$ python -q
>>> import numpy as np
>>> np.set_printoptions(precision=2, suppress=True, linewidth=100, legacy="1.25")
>>> def tidy(a):
...     return np.round(a, 2) + 0
... 
>>> m1 = np.load("block3.npy")
>>> tidy(m1)
array([[ 0.89, -0.32, -0.32],
       [-0.32,  0.05, -0.95],
       [-0.32, -0.95,  0.05]])
>>> r0 = np.array([9, -8, 2])
>>> Y = m1 + np.outer(r0, np.eye(3)[0])
>>> np.linalg.matrix_rank(np.linalg.inv(Y) - np.linalg.inv(m1), tol=1e-8)
1
>>> def softmax(z):
...     e = np.exp(z - z.max(axis=-1, keepdims=True))
...     return e / e.sum(axis=-1, keepdims=True)
... 
>>> tidy(softmax(m1[1] + 3))
array([0.34, 0.49, 0.18])
>>> tidy(softmax(m1).sum(axis=1))
array([1., 1., 1.])
>>> att = m1 @ m1.T / np.sqrt(3)
>>> tidy(softmax(att + np.triu(np.full(att.shape, -np.inf), 1)))
array([[1.  , 0.  , 0.  ],
       [0.36, 0.64, 0.  ],
       [0.26, 0.26, 0.47]])
>>> tidy(softmax(att))
array([[0.47, 0.26, 0.26],
       [0.26, 0.47, 0.26],
       [0.26, 0.26, 0.47]])
>>> print(tidy(softmax(att)[1] @ m1))
[ 0.   -0.31 -0.52]
>>> t3 = np.stack([m1, 5 * m1, m1[::-1]])
>>> print(np.linalg.matrix_rank(t3.reshape(3, -1)))
2
>>> tidy(np.linalg.norm(t3, axis=(1, 2)))
array([1.73, 8.66, 1.73])
>>> tidy(t3.sum(axis=0))
array([[ 5.05, -2.84, -1.84],
       [-2.21,  0.37, -6.63],
       [-1.  , -6.  ,  0.  ]])
>>> rng = np.random.default_rng(33)
>>> labels = rng.permutation(3)
>>> Y = m1[:, labels] * rng.choice([-1, 1], 3)
>>> tidy(Y)
array([[ 0.89, -0.32, -0.32],
       [-0.32,  0.05, -0.95],
       [-0.32, -0.95,  0.05]])
>>> left, _, Vh = np.linalg.svd(m1.T @ Y)
>>> tidy(np.linalg.lstsq(m1, Y)[0])
array([[1., 0., 0.],
       [0., 1., 0.],
       [0., 0., 1.]])
>>> w, evecs = np.linalg.eigh(Y)
>>> print(tidy(np.linalg.eigvalsh(Y + -3 * np.eye(3))))
[-4. -2. -2.]
>>> tidy(evecs @ np.diag(w) @ evecs.T)
array([[ 0.89, -0.32, -0.32],
       [-0.32,  0.05, -0.95],
       [-0.32, -0.95,  0.05]])
>>> tidy(np.linalg.eigvalsh(Y @ Y))
array([1., 1., 1.])
>>> w.sum(), np.trace(Y)
(1.0, 1.0)
>>> tidy(np.linalg.svd(Y, compute_uv=False))
array([1., 1., 1.])
>>> M = np.load("mat.npy")
>>> M
array([[1, 1, 2],
       [2, 1, 1],
       [1, 2, 1]])
>>> M[2] @ M[1]
5
>>> np.linalg.norm(M, axis=1).argmax()
0
>>> tidy(np.linalg.norm(M[2] - M[1]))
1.41
>>> tidy(np.linalg.norm(M, axis=0))
array([2.45, 2.45, 2.45])
>>> tidy(np.linalg.norm(M, 1)), tidy(np.linalg.norm(M, np.inf))
(4.0, 4.0)
>>> tidy(np.linalg.norm(M, "nuc"))
6.0
>>> vec = np.array([3, 1, 2])
>>> tidy(m1 @ np.ones(3))
array([ 0.26, -1.21, -1.21])
>>> print(np.linalg.norm(m1 @ vec) <= np.linalg.norm(m1, 2) * np.linalg.norm(vec) + 1e-9)
True
>>> tidy(m1 @ (2 * vec))
array([ 3.47, -5.58, -3.58])
>>> np.sign((m1 @ vec).round(6))
array([ 1., -1., -1.])
>>> tidy(np.einsum("ij,j->i", m1, vec))
array([ 1.74, -2.79, -1.79])
>>> print((m1 @ vec).argmax())
0
>>> tidy(m1 * vec)
array([[ 2.68, -0.32, -0.63],
       [-0.95,  0.05, -1.89],
       [-0.95, -0.95,  0.11]])
>>> labels = rng.permutation(3)
>>> labels
array([2, 1, 0])
>>> Y = M[labels][:, labels]
>>> Y
array([[1, 2, 1],
       [1, 1, 2],
       [2, 1, 1]])
>>> F = np.load("out19.npy")
>>> F
array([[ 3,  1,  3,  2],
       [ 0,  0,  0,  0],
       [ 6,  4,  4,  5],
       [ 6,  4,  4,  5],
       [ 0,  0,  2,  0],
       [ 0,  0,  1,  0],
       [ 3,  1,  3,  2],
       [12, 10,  6, 11],
       [ 6,  4,  4,  5],
       [ 0,  0,  2,  0],
       [ 9,  7,  5,  8],
       [ 3,  1,  3,  2],
       [ 3,  1,  3,  2],
       [ 6,  4,  4,  5],
       [ 3,  1,  3,  2],
       [12, 10,  6, 11],
       [ 0,  0,  0,  0],
       [ 0,  0,  1,  0],
       [ 6,  4,  4,  5],
       [ 3,  1,  3,  2],
       [ 0,  0,  0,  0],
       [ 0,  0,  1,  0],
       [ 0,  0,  2,  0],
       [ 0,  0,  2,  0],
       [ 0,  0,  1,  0],
       [ 9,  7,  5,  8]])
>>> left, s, Vh = np.linalg.svd(F)
>>> np.argmax(s[:-1] / (s[1:] + 1e-6)) + 1
3
>>> Y = left[:, :3] @ np.diag(s[:3]) @ Vh[:3]
>>> tidy(np.linalg.norm(F - Y, 2)), tidy(s[3])
(0.0, 0.0)
>>> tidy(np.trace(np.linalg.pinv(F) @ F))
3.0
>>> Y = np.array([[2, 2]])
>>> A = Y.T @ Y
>>> A
array([[4, 4],
       [4, 4]])
>>> A.ravel(order="F")
array([4, 4, 4, 4])
>>> t3 = A.reshape(2, 2, -1)
>>> print(np.swapaxes(t3, 1, 2)[1])
[[4 4]]
>>> print([round(float(x), 2) for x in np.linalg.svd(A, compute_uv=False)[:3]])
[8.0, 0.0]
>>> np.linalg.matrix_rank(A, rtol=0.1)
1
>>> np.linalg.cond(A) > 100
True
